$ python -q
>>> import numpy as np
>>> np.set_printoptions(suppress=True, linewidth=120)
>>> J = np.loadtxt("test8.csv", delimiter=",")
>>> print(J)
[[  6.58  -2.98  -1.76  -6.54]
 [  2.39  -8.18  -2.29  -9.25]
 [ -0.07 -10.14   1.61  -7.98]
 [ -3.68 -14.75  -4.9  -12.92]
 [  3.17  -9.06   2.41  -8.26]
 [  2.96  -7.57   0.93  -7.44]
 [ -3.78 -12.14  -2.8   -9.8 ]
 [ -2.21 -11.22  -4.31 -10.08]
 [  1.62   1.31  -7.05  -3.21]
 [ -2.28 -14.63   3.48  -9.94]
 [ -5.81 -12.1   -5.79 -10.47]
 [  1.75  -3.55  -1.84  -4.48]
 [  8.1   -4.47  -2.56  -8.94]
 [ -2.83 -13.13   2.39  -8.56]
 [ -1.79  -5.12  -6.26  -6.57]
 [  6.84   1.72  -6.64  -5.41]
 [  0.15   0.19   0.31   0.17]
 [  4.81  -5.12   1.8   -5.23]
 [ -0.51  -0.95  -8.05  -5.05]
 [  3.44  -9.5    7.2   -4.8 ]
 [  4.2   -5.57   4.23  -5.12]
 [  0.99  -2.19  -6.9   -6.48]
 [  3.11  -4.12   2.13  -3.5 ]
 [ -4.08  -5.63  -9.17  -7.35]
 [  3.41  -9.34  -2.61 -11.17]
 [  4.35  -5.63  -6.67 -11.15]
 [ -1.79  -4.91  -3.46  -4.66]
 [ -3.75  -9.81  -0.58  -6.81]
 [  4.3   -5.47   2.5   -5.44]
 [  0.73  -7.21  -6.81 -10.74]
 [  5.15  -4.94  -2.73  -8.9 ]
 [ -3.19 -14.06  -6.21 -13.23]
 [ -2.87  -8.45  -2.64  -7.37]
 [  0.31  -5.83  -3.19  -6.22]
 [  6.1    0.57  -4.01  -4.32]
 [ -6.67 -11.82  -5.35  -9.98]
 [ -7.05  -7.83  -5.16  -6.37]
 [ -3.82  -9.67  -0.72  -6.16]
 [  0.18  -6.27 -11.86 -11.44]
 [  1.31  -5.81   4.91  -3.45]
 [ -3.23  -9.88  -6.32  -9.33]
 [  1.75  -6.     4.61  -2.53]
 [ -2.71 -13.79  -6.53 -13.23]]
>>> q, R = np.linalg.qr(J)
>>> print(q.shape, R.shape)
(43, 4) (4, 4)
>>> Xc = J - J.mean(axis=1)
Traceback (most recent call last):
  File "<python-input-6>", line 1, in <module>
    Xc = J - J.mean(axis=1)
         ~~^~~~~~~~~~~~~~~~
ValueError: operands could not be broadcast together with shapes (43,4) (43,) 
>>> Xc = J - J.mean(axis=0)
>>> U, sv, VT = np.linalg.svd(Xc, full_matrices=False)
>>> print(np.linalg.matrix_rank(Xc))
4
>>> print(np.round(VT[0] * np.sign(VT[0, np.abs(VT[0]).argmax()]), 2))
[0.55 0.66 0.26 0.43]
>>> print(np.round(np.abs(VT[-1]), 2))
[0.34 0.57 0.36 0.66]
>>> rng = np.random.default_rng(63905)
>>> z = rng.permutation(4)
>>> Y = J[:, z] * rng.choice([-1, 1], 4)
>>> print(Y)
[[  1.76  -6.54  -2.98  -6.58]
 [  2.29  -9.25  -8.18  -2.39]
 [ -1.61  -7.98 -10.14   0.07]
 [  4.9  -12.92 -14.75   3.68]
 [ -2.41  -8.26  -9.06  -3.17]
 [ -0.93  -7.44  -7.57  -2.96]
 [  2.8   -9.8  -12.14   3.78]
 [  4.31 -10.08 -11.22   2.21]
 [  7.05  -3.21   1.31  -1.62]
 [ -3.48  -9.94 -14.63   2.28]
 [  5.79 -10.47 -12.1    5.81]
 [  1.84  -4.48  -3.55  -1.75]
 [  2.56  -8.94  -4.47  -8.1 ]
 [ -2.39  -8.56 -13.13   2.83]
 [  6.26  -6.57  -5.12   1.79]
 [  6.64  -5.41   1.72  -6.84]
 [ -0.31   0.17   0.19  -0.15]
 [ -1.8   -5.23  -5.12  -4.81]
 [  8.05  -5.05  -0.95   0.51]
 [ -7.2   -4.8   -9.5   -3.44]
 [ -4.23  -5.12  -5.57  -4.2 ]
 [  6.9   -6.48  -2.19  -0.99]
 [ -2.13  -3.5   -4.12  -3.11]
 [  9.17  -7.35  -5.63   4.08]
 [  2.61 -11.17  -9.34  -3.41]
 [  6.67 -11.15  -5.63  -4.35]
 [  3.46  -4.66  -4.91   1.79]
 [  0.58  -6.81  -9.81   3.75]
 [ -2.5   -5.44  -5.47  -4.3 ]
 [  6.81 -10.74  -7.21  -0.73]
 [  2.73  -8.9   -4.94  -5.15]
 [  6.21 -13.23 -14.06   3.19]
 [  2.64  -7.37  -8.45   2.87]
 [  3.19  -6.22  -5.83  -0.31]
 [  4.01  -4.32   0.57  -6.1 ]
 [  5.35  -9.98 -11.82   6.67]
 [  5.16  -6.37  -7.83   7.05]
 [  0.72  -6.16  -9.67   3.82]
 [ 11.86 -11.44  -6.27  -0.18]
 [ -4.91  -3.45  -5.81  -1.31]
 [  6.32  -9.33  -9.88   3.23]
 [ -4.61  -2.53  -6.    -1.75]
 [  6.53 -13.23 -13.79   2.71]]
>>> U, _, VT = np.linalg.svd(J.T @ Y)
>>> print(np.round(U @ VT, 2) + 0)
[[ 0.  0.  0. -1.]
 [ 0.  0.  1.  0.]
 [-1.  0.  0.  0.]
 [ 0.  1.  0.  0.]]
>>> Xc = Y - Y.mean(axis=1)
Traceback (most recent call last):
  File "<python-input-18>", line 1, in <module>
    Xc = Y - Y.mean(axis=1)
         ~~^~~~~~~~~~~~~~~~
ValueError: operands could not be broadcast together with shapes (43,4) (43,) 
>>> Xc = Y - Y.mean(axis=0)
>>> U, sv, VT = np.linalg.svd(Xc, full_matrices=False)
>>> print(sv.round(2))
[36.75 29.56 19.14  1.95]
>>> print(np.round(Xc.mean(axis=0), 2) + 0)
[0. 0. 0. 0.]
>>> print(np.searchsorted(np.cumsum(sv ** 2) / (sv ** 2).sum(), 0.9) + 1)
3
>>> print(np.abs(U[:, 0]).argmax())
3
>>> print(round((sv ** 2).sum() ** 2 / (sv ** 4).sum(), 2))
2.47
>>> print(np.linalg.matrix_rank(Xc))
4
>>> print(np.round(np.abs(VT[-1]), 2))
[0.36 0.66 0.57 0.34]
>>> print(np.round(VT[0] * np.sign(VT[0, np.abs(VT[0]).argmax()]), 2))
[-0.26  0.43  0.66 -0.55]
>>> C = J[[28, 30]].astype(float)
>>> for _ in range(6):
...     z = np.linalg.norm(J[:, None] - C, axis=-1).argmin(axis=1)
...     C = np.array([J[z == j].mean(axis=0) for j in range(2)])
... 
>>> print(z)
[0 1 1 1 0 0 1 1 0 1 1 0 0 1 1 0 0 0 1 0 0 0 0 1 1 1 1 1 0 1 0 1 1 1 0 1 1 1 1 0 1 0 1]
>>> print(C.round(2))
[[ 3.68 -4.03 -0.14 -5.22]
 [-2.03 -9.3  -4.17 -9.03]]
>>> data = np.load("m.npy")
>>> print(data)
[[ 3  2 -1  0]
 [ 0 -3 -3  1]
 [ 0  0  1  2]
 [ 0  0  0 -2]]
>>> print(np.linalg.matrix_power(data - np.diag(np.diag(data)), 4))
[[0 0 0 0]
 [0 0 0 0]
 [0 0 0 0]
 [0 0 0 0]]
>>> ev, evecs = np.linalg.eig(data)
>>> print(np.round(np.sort(np.linalg.eigvals(data @ data)), 2))
[1. 4. 9. 9.]
>>> print(np.round(np.sort(np.linalg.eigvals(data.T)), 2))
[-3. -2.  1.  3.]
>>> print(np.einsum("ij,ji->", data, data))
23
>>> print(round(np.linalg.det(data.T), 2))
18.0
>>> print(np.round(np.linalg.eigvals(data), 2))
[ 3. -3.  1. -2.]
>>> print(np.poly(data))
[  1.   1. -11.  -9.  18.]
>>> feats = np.load("dump.npy")
>>> print(feats)
[[ 4.  2.  4.  2.  3.  0.  0.  0.  0.  0.]
 [ 2.  4. -5.  0.  0.  0.  0.  0.  0.  0.]
 [-3.  0.  2. -3.  2.  0.  0.  0.  0.  0.]
 [ 4.  1.  1. -3.  2.  0.  0.  0.  0.  0.]
 [ 4. -2.  3. -4.  3.  0.  0.  0.  0.  0.]
 [ 0.  0.  0.  0.  0.  3.  0.  0.  4.  4.]
 [ 0.  0.  0.  0.  0.  6.  7.  7.  8.  1.]
 [ 0.  0.  0.  0.  0.  1.  2.  4.  9.  0.]
 [ 0.  0.  0.  0.  0.  8.  7.  7.  0.  5.]
 [ 0.  0.  0.  0.  0.  1.  0.  1.  8.  5.]]
>>> # 2 blocks once reordered
>>> x0 = np.array([-3, 3, -3, -1, 5, 5, -4, 1, -2, 5])
>>> a = np.maximum(feats @ x0, 0)
>>> print(feats.T @ a)
[ -2.  85. -72. -51.  34. 448. 308. 323. 228. 403.]
>>> print(a)
[ 0. 21. 16.  1.  0. 27.  0.  0. 44. 15.]
